$ python3 -q
>>> import numpy as np
>>> from numpy import linalg as LA
>>> np.set_printoptions(precision=1, suppress=True, linewidth=200, sign=" ")
>>> W0 = np.load("m.npy")
>>> W0.round(1) + 0
array([[-4.2, -1.1,  1.7, -5.4,  1.2,  6.9],
       [-5.3,  5. , -0.8, -4.3,  4.6, -2.5],
       [ 5. , -5.2,  1. ,  4. , -4.6,  3.2],
       [ 1.4,  3.7, -2.1,  3.1,  1.3, -8.3],
       [-0.1,  4.6, -2.1,  1.7,  2.3, -8.1],
       [ 5.9, -4. ,  0.2,  5.4, -4.4,  0.1],
       [ 3.6, -5.6,  1.6,  2.1, -4.2,  5.6],
       [-2.7,  5.5, -1.8, -1.1,  3.8, -6.6],
       [ 5.7, -1.5, -0.9,  6.2, -3.1, -4.1],
       [-2.8,  5.5, -1.8, -1.2,  3.9, -6.4],
       [-1.9, -3.4,  2.1, -3.5, -0.9,  8.2],
       [ 5.5, -4.7,  0.7,  4.7, -4.6,  1.8],
       [-3.1, -2.4,  1.9, -4.5,  0.1,  7.8],
       [-5.5,  1. ,  1.1, -6.1,  2.7,  4.8],
       [-0.4, -4.3,  2.1, -2.2, -2. ,  8.2],
       [ 0. , -4.6,  2.1, -1.7, -2.3,  8.1]])
>>> cent = W0[[0, 2]].astype(float)
>>> for _ in range(3):
...     idx = LA.norm(W0[:, None] - cent, axis=-1).argmin(axis=1)
...     cent = np.array([W0[idx == j].mean(axis=0) for j in range(2)])
... 
>>> idx
array([ 0,  0,  1,  1,  1,  1,  1,  0,  1,  0,  0,  1,  0,  0,  0,  0])
>>> cent
array([[-2.9,  0.1,  0.7, -3.3,  1.3,  3.2],
       [ 3.9, -1.8, -0.2,  3.9, -2.5, -1.4]])
>>> np.abs(cent[1] - cent[0]).argmax()
np.int64(3)
>>> np.bincount(idx)
array([ 9,  7])
>>> print(np.abs(np.diag(LA.qr(W0)[1])) > 1e-9)
[ True  True False False False False]
>>> np.unique(W0.round(6), axis=0).shape
(16, 6)
>>> print(np.round(W0 @ LA.pinv(W0) @ W0, 1) + 0)
[[-4.2 -1.1  1.7 -5.4  1.2  6.9]
 [-5.3  5.  -0.8 -4.3  4.6 -2.5]
 [ 5.  -5.2  1.   4.  -4.6  3.2]
 [ 1.4  3.7 -2.1  3.1  1.3 -8.3]
 [-0.1  4.6 -2.1  1.7  2.3 -8.1]
 [ 5.9 -4.   0.2  5.4 -4.4  0.1]
 [ 3.6 -5.6  1.6  2.1 -4.2  5.6]
 [-2.7  5.5 -1.8 -1.1  3.8 -6.6]
 [ 5.7 -1.5 -0.9  6.2 -3.1 -4.1]
 [-2.8  5.5 -1.8 -1.2  3.9 -6.4]
 [-1.9 -3.4  2.1 -3.5 -0.9  8.2]
 [ 5.5 -4.7  0.7  4.7 -4.6  1.8]
 [-3.1 -2.4  1.9 -4.5  0.1  7.8]
 [-5.5  1.   1.1 -6.1  2.7  4.8]
 [-0.4 -4.3  2.1 -2.2 -2.   8.2]
 [ 0.  -4.6  2.1 -1.7 -2.3  8.1]]
>>> print(np.round(np.trace(LA.pinv(W0) @ W0), 1))
2.0
>>> D = LA.norm(W0[:, None] - W0[None], axis=-1)
>>> D[:5, :5]
array([[  0. ,  12.1,  15.4,  19.3,  18.5],
       [ 12.1,   0. ,  20. ,  12.2,  10.1],
       [ 15.4,  20. ,   0. ,  16.4,  17.7],
       [ 19.3,  12.2,  16.4,   0. ,   2.5],
       [ 18.5,  10.1,  17.7,   2.5,   0. ]])
>>> D.mean(axis=1).argmax()
np.int64(3)
>>> np.flatnonzero(D[5] < D.mean() / 2)
array([  2,   5,   8,  11])
>>> LA.norm(W0 - W0.mean(axis=0), axis=1)
array([  9.1,  10.9,   9.2,  11.4,  11.5,   9.7,   8.8,  11.4,  10.5,  11.4,   8.7,   9.4,   8.8,   9.6,   8.5,   8.5])
>>> K = np.array([[-0.4, 0.4, -0.2, 0.4, 1.4, -0.2, -0.2, -0.6, 1.9],
...     [-0.1, 0.5, -0.9, -0.3, -0.1, 0.3, 0.1, 0.2, -0.7],
...     [-0.2, 0.0, -1.8, -0.7, -0.5, -0.9, -2.2, 0.5, 0.8],
...     [-1.3, 0.3, 0.9, -0.2, 1.1, -2.7, 0.7, -0.4, 1.3],
...     [-0.5, 0.4, -0.2, 0.4, 1.2, -0.3, -0.2, -0.5, 2.0]])
>>> Xc = W0 - W0.mean(axis=0)
>>> vecs = LA.svd(Xc)[2][:2]
>>> out = Xc - Xc @ vecs.T @ vecs
>>> LA.norm(out, axis=1).round(6).argmax()
np.int64(0)
>>> np.round(LA.norm(out) / LA.norm(Xc), 1)
np.float64(0.0)
>>> print(np.round(np.cov(Xc @ vecs.T, rowvar=False), 1) + 0)
[[ 60.7   0. ]
 [  0.   43.7]]
>>> print(np.round(out.std(axis=0), 1) + 0)
[ 0.  0.  0.  0.  0.  0.]
>>> np.round(np.diag(vecs.T @ vecs), 1) + 0
array([ 0.4,  0.3,  0. ,  0.4,  0.2,  0.7])
>>> th = np.radians(36)
>>> r_ = np.eye(9)
>>> r_[6, 6] = r_[0, 0] = np.cos(th)
>>> r_[6, 0], r_[0, 6] = -np.sin(th), np.sin(th)
>>> r_
array([[ 0.8,  0. ,  0. ,  0. ,  0. ,  0. ,  0.6,  0. ,  0. ],
       [ 0. ,  1. ,  0. ,  0. ,  0. ,  0. ,  0. ,  0. ,  0. ],
       [ 0. ,  0. ,  1. ,  0. ,  0. ,  0. ,  0. ,  0. ,  0. ],
       [ 0. ,  0. ,  0. ,  1. ,  0. ,  0. ,  0. ,  0. ,  0. ],
       [ 0. ,  0. ,  0. ,  0. ,  1. ,  0. ,  0. ,  0. ,  0. ],
       [ 0. ,  0. ,  0. ,  0. ,  0. ,  1. ,  0. ,  0. ,  0. ],
       [-0.6,  0. ,  0. ,  0. ,  0. ,  0. ,  0.8,  0. ,  0. ],
       [ 0. ,  0. ,  0. ,  0. ,  0. ,  0. ,  0. ,  1. ,  0. ],
       [ 0. ,  0. ,  0. ,  0. ,  0. ,  0. ,  0. ,  0. ,  1. ]])
>>> out = K @ r_.T
>>> np.abs(out - K).max(axis=0)
array([ 1.3,  0. ,  0. ,  0. ,  0. ,  0. ,  0.6,  0. ,  0. ])
>>> round(float(LA.det(r_)), 1), np.round(np.trace(r_), 1)
(1.0, np.float64(8.6))
